$ python -q
>>> import numpy as np
>>> from numpy import linalg as LA
>>> np.set_printoptions(precision=2, suppress=True, linewidth=120)
>>> mat = np.load("a.npy")
>>> print(mat)
[[ 0 -3  1  1]
 [-3  4  2  0]
 [ 1  2 -2 -4]
 [ 1  0 -4 -6]]
>>> # equal to its transpose
>>> evals, evecs = LA.eigh(mat)
>>> vec = np.array([0, 0, 0, 2])
>>> print(vec @ mat @ vec)
-24
>>> print((np.sign(evecs[:, -1].round(6)) == np.sign(evecs[0, -1].round(6))).astype(int))
[1 0 0 1]
>>> print(LA.eigvalsh(mat[1:, 1:]))
[-8.56 -0.2   4.76]
>>> print(vec @ mat @ vec / (vec @ vec), round(float(evals[0]), 2), np.round(evals[-1], 2))
-6.0 -8.89 5.95
>>> P = np.triu(np.array([[-2, -4, 1, -2], [4, 4, -3, -4], [-5, -5, 4, -2], [2, -4, -2, -4]]), 1) + np.eye(4)
>>> Y = P @ mat @ LA.inv(P)
>>> print(P @ mat - mat @ P)
[[ 11. -14. -11.  -2.]
 [ -7. -18.  37.  50.]
 [ -2.   4.  13.  18.]
 [  0.   4.  -1.  -6.]]
>>> print(LA.matrix_rank(Y))
4
>>> print(round(float(LA.det(Y)), 2))
64.0
>>> feats = np.load("layer2.npy")
>>> print(feats)
[[ 58.71  60.9  -40.53]
 [ 61.14  59.36 -41.19]
 [ 60.79  60.88 -40.74]
 [ 58.74  60.65 -39.87]
 [ 59.96  60.39 -40.94]
 [ 59.4   59.33 -39.85]
 [ 58.42  59.87 -39.76]
 [ 59.61  60.69 -40.05]
 [ 59.79  58.65 -40.42]
 [ 59.26  61.07 -43.55]
 [ 59.29  59.39 -40.36]]
>>> P = feats @ LA.solve(feats.T @ feats, feats.T)
>>> print(np.diag(P))
[0.26 0.44 0.14 0.27 0.09 0.14 0.17 0.19 0.27 0.92 0.1 ]
>>> print(np.round(LA.eigvalsh(P), 2) + 0)
[0. 0. 0. 0. 0. 0. 0. 0. 1. 1. 1.]
>>> basis = feats[[1, 5]].astype(float)
>>> for _ in range(7):
...     z = LA.norm(feats[:, None] - basis, axis=-1).argmin(axis=1)
...     basis = np.array([feats[z == j].mean(axis=0) for j in range(2)])
... 
>>> print(z)
[1 0 0 1 0 1 1 1 1 0 1]
>>> print(np.abs(basis[1] - basis[0]).argmax())
2
>>> print(basis)
[[ 60.29  60.42 -41.61]
 [ 59.14  59.93 -40.12]]
>>> print(np.bincount(z))
[4 7]
>>> z = feats[:, 2] > np.median(feats[:, 2])
>>> u = feats[z].mean(axis=0) - feats[~z].mean(axis=0)
>>> print(z.astype(int))
[0 0 0 1 0 1 1 1 0 0 1]
>>> print(u)
[-0.85 -0.22  1.25]
>>> print(np.round((((feats - feats.mean(axis=0)) @ u > 0) == z).mean(), 2))
0.82
